% ipython --no-banner

In [1]: import numpy as np

In [2]: import numpy.linalg as la

In [3]: np.set_printoptions(precision=2, suppress=True, linewidth=100)

In [4]: A = np.loadtxt("data.csv", delimiter=",")

In [5]: A
Out[5]: 
array([[-2.,  0.,  0.],
       [ 0.,  3.,  0.],
       [ 0.,  0.,  3.]])

In [6]: # triangular

In [7]: Uu, s, VT = la.svd(A, full_matrices=False)

In [8]: Uu.shape, s.shape, VT.shape
Out[8]: ((3, 3), (3,), (3, 3))

In [9]: s / s[0]
Out[9]: array([1.  , 1.  , 0.67])

In [10]: Uu.T @ A @ VT.T
Out[10]: 
array([[3., 0., 0.],
       [0., 3., 0.],
       [0., 0., 2.]])

In [11]: VT @ VT.T
Out[11]: 
array([[1., 0., 0.],
       [0., 1., 0.],
       [0., 0., 1.]])

In [12]: np.cumsum(s ** 2) / np.sum(s ** 2)
Out[12]: array([0.41, 0.82, 1.  ])

In [13]: np.allclose(Uu * s @ VT, A)
Out[13]: True

In [14]: np.round(np.sqrt((s ** 2).sum()), 2), round(la.norm(A), 2)
Out[14]: (np.float64(4.69), np.float64(4.69))

In [15]: Uu.T @ Uu
Out[15]: 
array([[1., 0., 0.],
       [0., 1., 0.],
       [0., 0., 1.]])

In [16]: proj = np.triu(np.array([[2, -5, -4], [3, -5, 3], [5, -1, 4]]), 1) + np.eye(3)

In [17]: M2 = proj @ A @ la.inv(proj)

In [18]: proj @ A - A @ proj
Out[18]: 
array([[  0., -25., -20.],
       [  0.,   0.,   0.],
       [  0.,   0.,   0.]])

In [19]: la.matrix_rank(M2)
Out[19]: np.int64(3)

In [20]: np.round(la.norm(A), 2)
Out[20]: np.float64(4.69)

In [21]: la.rank(A)
AttributeError: module 'numpy.linalg' has no attribute 'rank'


In [22]: data = np.load("m.npy")

In [23]: data
Out[23]: 
array([[-3,  2, -3,  2],
       [-3, -2, -3, -2],
       [-3,  2, -3,  2],
       [-3, -2, -3, -2]])

In [24]: # null space of dimension 2

In [25]: Uu, s, VT = la.svd(data)

In [26]: np.argmax(s[:-1] / (s[1:] + 1e-6)) + 1
Out[26]: np.int64(2)

In [27]: M2 = Uu[:, :2] @ np.diag(s[:2]) @ VT[:2]

In [28]: np.round(la.norm(data - M2) / la.norm(data), 2)
Out[28]: np.float64(0.0)

In [29]: round(np.abs(data - M2).max(), 2)
Out[29]: np.float64(0.0)

In [30]: round(la.norm(data - M2, 2), 2), round(s[2], 2)
Out[30]: (np.float64(0.0), np.float64(0.0))
